In [1]: import numpy as np

In [2]: np.set_printoptions(precision=3, suppress=True, linewidth=140)

In [3]: out = np.array([[0, 2, 0, 0, 1, 1, 0, 1, 2, 2, 1, 1],
   ...:     [1, 0, 0, 2, 1, 2, 1, 1, 2, 1, 1, 1],
   ...:     [2, 1, 0, 0, 1, 2, 2, 0, 0, 2, 1, 1],
   ...:     [0, 2, 1, 0, 0, 1, 1, 0, 2, 2, 2, 1],
   ...:     [0, 2, 1, 2, 0, 2, 2, 2, 1, 0, 0, 2],
   ...:     [0, 0, 0, 0, 1, 2, 2, 1, 2, 1, 0, 1],
   ...:     [1, 2, 2, 2, 2, 0, 0, 2, 0, 2, 2, 1],
   ...:     [1, 1, 2, 0, 2, 0, 0, 2, 0, 0, 0, 1],
   ...:     [1, 1, 1, 2, 1, 2, 0, 0, 2, 0, 0, 1],
   ...:     [0, 1, 1, 2, 1, 1, 1, 1, 0, 1, 0, 2],
   ...:     [2, 0, 0, 0, 0, 2, 2, 2, 1, 0, 0, 2],
   ...:     [0, 1, 0, 1, 1, 0, 2, 2, 2, 0, 1, 1]])

In [4]: out[-1] = out[0]

In [5]: W0 = out + 0.3 * np.eye(12)

In [6]: W0
Out[6]: 
array([[0.3, 2. , 0. , 0. , 1. , 1. , 0. , 1. , 2. , 2. , 1. , 1. ],
       [1. , 0.3, 0. , 2. , 1. , 2. , 1. , 1. , 2. , 1. , 1. , 1. ],
       [2. , 1. , 0.3, 0. , 1. , 2. , 2. , 0. , 0. , 2. , 1. , 1. ],
       [0. , 2. , 1. , 0.3, 0. , 1. , 1. , 0. , 2. , 2. , 2. , 1. ],
       [0. , 2. , 1. , 2. , 0.3, 2. , 2. , 2. , 1. , 0. , 0. , 2. ],
       [0. , 0. , 0. , 0. , 1. , 2.3, 2. , 1. , 2. , 1. , 0. , 1. ],
       [1. , 2. , 2. , 2. , 2. , 0. , 0.3, 2. , 0. , 2. , 2. , 1. ],
       [1. , 1. , 2. , 0. , 2. , 0. , 0. , 2.3, 0. , 0. , 0. , 1. ],
       [1. , 1. , 1. , 2. , 1. , 2. , 0. , 0. , 2.3, 0. , 0. , 1. ],
       [0. , 1. , 1. , 2. , 1. , 1. , 1. , 1. , 0. , 1.3, 0. , 2. ],
       [2. , 0. , 0. , 0. , 0. , 2. , 2. , 2. , 1. , 0. , 0.3, 2. ],
       [0. , 2. , 0. , 0. , 1. , 1. , 0. , 1. , 2. , 2. , 1. , 1.3]])

In [7]: r0 = np.array([1, 1, 0, 0, 0, 2, 0, 1, -1, 2, -2, 0])

In [8]: out = W0 + np.outer(r0, np.eye(12)[9])

In [9]: print(np.linalg.matrix_rank(out - W0))
1

In [10]: np.linalg.matrix_rank(np.linalg.inv(out) - np.linalg.inv(W0), tol=1e-8)
Out[10]: np.int64(1)
